$ ipython --no-banner

In [1]: import numpy as np

In [2]: from numpy import linalg as LA

In [3]: np.set_printoptions(precision=2, suppress=True, linewidth=160)

In [4]: def rd(a):
   ...:     return np.round(a, 2) + 0
   ...: 

In [5]: A2 = np.array([[5, 1, 3], [5, 0, 2], [2, 3, 5]])

In [6]: data = A2 + A2.T

In [7]: data
Out[7]: 
array([[10,  6,  5],
       [ 6,  0,  5],
       [ 5,  5, 10]])

In [8]: # symmetric

In [9]: r0, r1 = data[0], data[1]

In [10]: r0 @ r0
Out[10]: np.int64(161)

In [11]: r0 @ r1
Out[11]: np.int64(85)

In [12]: p = (r0 @ r1) / (r0 @ r0) * r0

In [13]: np.outer(r0, r1)
Out[13]: 
array([[60,  0, 50],
       [36,  0, 30],
       [30,  0, 25]])

In [14]: LA.matrix_rank(np.outer(r0, r1))
Out[14]: np.int64(1)

In [15]: x0 = np.array([0, -2, 1])

In [16]: y = data @ x0

In [17]: y
Out[17]: array([-7,  5,  0])

In [18]: rd(LA.solve(data.T, data[2]))
Out[18]: array([0., 0., 1.])

In [19]: rd(LA.solve(data, 4 * y))
Out[19]: array([ 0., -8.,  4.])

In [20]: rd(LA.solve(data, y + data[:, 0]))
Out[20]: array([ 1., -2.,  1.])

In [21]: ev, evecs = LA.eigh(data)

In [22]: x0 = np.array([4, -3, -5])

In [23]: rd(LA.eigvalsh(data[1:, 1:]))
Out[23]: array([-2.07, 12.07])

In [24]: rd(evecs * np.maximum(ev, 0) @ evecs.T)
Out[24]: 
array([[10.37,  4.98,  5.24],
       [ 4.98,  2.83,  4.32],
       [ 5.24,  4.32, 10.16]])

In [25]: x0 @ data @ x0
Out[25]: np.int64(216)

In [26]: rng = np.random.default_rng(50)

In [27]: labels = rng.permutation(3)

In [28]: A2 = data[:, labels] * rng.choice([-1, 1], 3)

In [29]: A2
Out[29]: 
array([[10,  5,  6],
       [ 6,  5,  0],
       [ 5, 10,  5]])

In [30]: Uu, _, vt = LA.svd(data.T @ A2)

In [31]: labels
Out[31]: array([0, 2, 1])

In [32]: rd(LA.lstsq(data, A2)[0])
Out[32]: 
array([[1., 0., 0.],
       [0., 0., 1.],
       [0., 1., 0.]])

In [33]: J = np.load("arr.npy")

In [34]: J
Out[34]: 
array([[0, 0, 0, 1],
       [0, 0, 1, 0],
       [0, 1, 0, 0],
       [1, 0, 0, 0]])

In [35]: J @ J.T
Out[35]: 
array([[1, 0, 0, 0],
       [0, 1, 0, 0],
       [0, 0, 1, 0],
       [0, 0, 0, 1]])

In [36]: rd(LA.svd(J, compute_uv=False))
Out[36]: array([1., 1., 1., 1.])

In [37]: rd(LA.pinv(J))
Out[37]: 
array([[0., 0., 0., 1.],
       [0., 0., 1., 0.],
       [0., 1., 0., 0.],
       [1., 0., 0., 0.]])

In [38]: J.T @ J
Out[38]: 
array([[1, 0, 0, 0],
       [0, 1, 0, 0],
       [0, 0, 1, 0],
       [0, 0, 0, 1]])
